>>> import numpy as np
>>> import numpy.linalg as la
>>> np.set_printoptions(precision=1, suppress=True, linewidth=140)
>>> feats = np.load("block3.npy")
>>> feats
array([[-0.9, -1.4,  1. , -0.1, -1. ,  0.1,  1.2,  1.2,  0.1],
       [ 2.3,  0.3,  0. , -0.3, -0.5,  1.9,  3. , -0.3,  0.1],
       [ 0.6,  1.6, -0.5, -0.2, -0.2, -0.4, -1.5, -1.7,  2.1],
       [ 0.5, -1.4,  0.4, -2.5,  0. , -0.8,  2.7, -0.9, -0.5]])
>>> t3 = np.stack([feats, 3 * feats, feats[::-1]])
>>> la.norm(t3, axis=(1, 2))
array([ 7.5, 22.6,  7.5])
>>> (t3 @ feats.T).shape
(3, 4, 4)
>>> Y = feats / la.norm(feats, axis=1, keepdims=True)
>>> G = Y @ Y.T
>>> np.argwhere(np.triu(np.abs(G) > 0.95, 1))
array([], shape=(0, 2), dtype=int64)
>>> la.norm(Y, axis=1)
array([1., 1., 1., 1.])
>>> Y = np.array([[2, 2], [0, 1], [0, 4]])
>>> W2 = np.array([[8, 6, 0, 1, 3, 2, 6, 1, 4, 4, 0], [6, 3, 0, 1, 1, 7, 1, 7, 6, 3, 1]])
>>> mat = Y @ W2
>>> mat
array([[28, 18,  0,  4,  8, 18, 14, 16, 20, 14,  2],
       [ 6,  3,  0,  1,  1,  7,  1,  7,  6,  3,  1],
       [24, 12,  0,  4,  4, 28,  4, 28, 24, 12,  4]])
>>> left, sv, vt = la.svd(mat)
>>> np.argmax(sv[:-1] / (sv[1:] + 1e-6)) + 1
np.int64(2)
>>> Y = left[:, :2] @ np.diag(sv[:2]) @ vt[:2]
>>> round(la.norm(mat - Y, 2), 1), round(sv[2], 1)
(np.float64(0.0), np.float64(0.0))
>>> la.matrix_rank(Y)
np.int64(2)
>>> print(la.matrix_rank(mat, rtol=0.05))
2
>>> u = np.array([2, 3])
>>> print(np.round(np.correlate(feats[1], feats[2], "full"), 1) + 0)
[ 4.8 -3.3 -4.  -2.  -1.1  4.8  2.7 -4.8 -2.5 -0.9 -1.2 -2.5  1.3  6.1  1.3  0.   0.1]
>>> W2 = 20 * np.array([[-0.9, 0.0, 2.0, 0.3, 1.4, 0.0, -0.7, 1.1],
...     [-1.1, -0.1, -0.6, 0.3, 0.0, -1.3, -1.6, -0.1],
...     [-0.7, -0.7, 2.0, -0.5, 0.4, 1.0, -0.1, -0.6]])
>>> rng = np.random.default_rng(32)
>>> z = rng.integers(0, 3, 25)
>>> K = W2[z] + rng.normal(size=(25, 8))
>>> K.round(1) + 0
array([[-13.7, -14.4,  40.5, -10.2,   8.2,  19.3,  -3.2, -10.7],
       [-18.3,   0.1,  39.4,   5.5,  27.6,   0.7, -12.8,  22.5],
       [-14.6, -11.2,  40.8,  -9.1,   7.5,  19.8,  -1.4, -13.7],
       [-22.8,  -1.6,  -9.6,   6.4,  -1. , -27.2, -31. ,  -2.8],
       [-22.3,   0. , -11.9,   5.6,  -0.8, -24.7, -30.7,  -2.7],
       [-23.4,  -2.1, -10.6,   6.5,  -1.2, -25.7, -31.2,  -2. ],
       [-17.8,   0. ,  39.5,   5.3,  26.6,  -1.2, -15.7,  22.4],
       [-17.5,   0.1,  40.4,   6. ,  27.2,   0.2, -14.3,  21.8],
       [-24.1,  -2.6, -11.6,   5.6,  -0.9, -27.7, -32.7,  -0.6],
       [-14.7, -13. ,  39.5,  -9. ,   7.4,  20.3,  -1.4, -11.4],
       [-23. ,  -2.4, -12.9,   5.8,  -0.3, -26.3, -31.4,  -3.1],
       [-14.8, -14.6,  39.7, -10.8,   8.5,  18.9,  -0.2, -12. ],
       [-12.8, -15.1,  39.7,  -9.9,   9.8,  20.1,  -0.5, -12.7],
       [-12.5, -14.6,  38.3, -11.9,   8.2,  19.8,  -1.7, -12. ],
       [-13.5, -12.3,  39.8,  -9.7,   7.6,  18.3,  -2.2, -10.5],
       [-14.8, -11.7,  40.6,  -9.5,   9. ,  20.1,  -1.9, -10.6],
       [-22.7,  -2.1, -13.1,   6.2,   3.1, -24.7, -32.9,  -3.7],
       [-13.4, -13.2,  39.5,  -8.6,   8.5,  20.8,  -1.1, -10.8],
       [-14.4, -14.6,  41.5, -10. ,   6.9,  20.5,  -2.4, -11.6],
       [-18.7,  -0.1, -12.3,   4.9,   0.1, -26.8, -31.7,  -1.6],
       [-21.2,  -1.9, -13.3,   6. ,   0.2, -25.7, -30.7,  -2.9],
       [-18. ,  -0.5,  39.3,   6.7,  27.5,   2. , -16.4,  23.6],
       [-14.2, -15.2,  40.2,  -9.8,   9. ,  21.3,  -2.7, -11.9],
       [-21.6,  -1.7, -12.3,   7.4,   0.4, -27.3, -31.7,  -2.2],
       [-22.2,  -1.1, -11.3,   6.3,   0.5, -25.1, -32.6,  -1.8]])
>>> W2 = K[[12, 14]].astype(float)
>>> for _ in range(4):
...     z = la.norm(K[:, None] - W2, axis=-1).argmin(axis=1)
...     W2 = np.array([K[z == j].mean(axis=0) for j in range(2)])
... 
>>> print(z)
[0 0 0 1 1 1 0 0 1 0 1 0 0 0 0 0 1 0 0 1 1 0 0 1 1]
>>> print(np.bincount(z))
[15 10]
>>> W2.round(1) + 0
array([[-15. , -10. ,  39.9,  -5.7,  13.3,  14.7,  -5.2,  -2.5],
       [-22.2,  -1.6, -11.9,   6.1,   0. , -26.1, -31.6,  -2.3]])
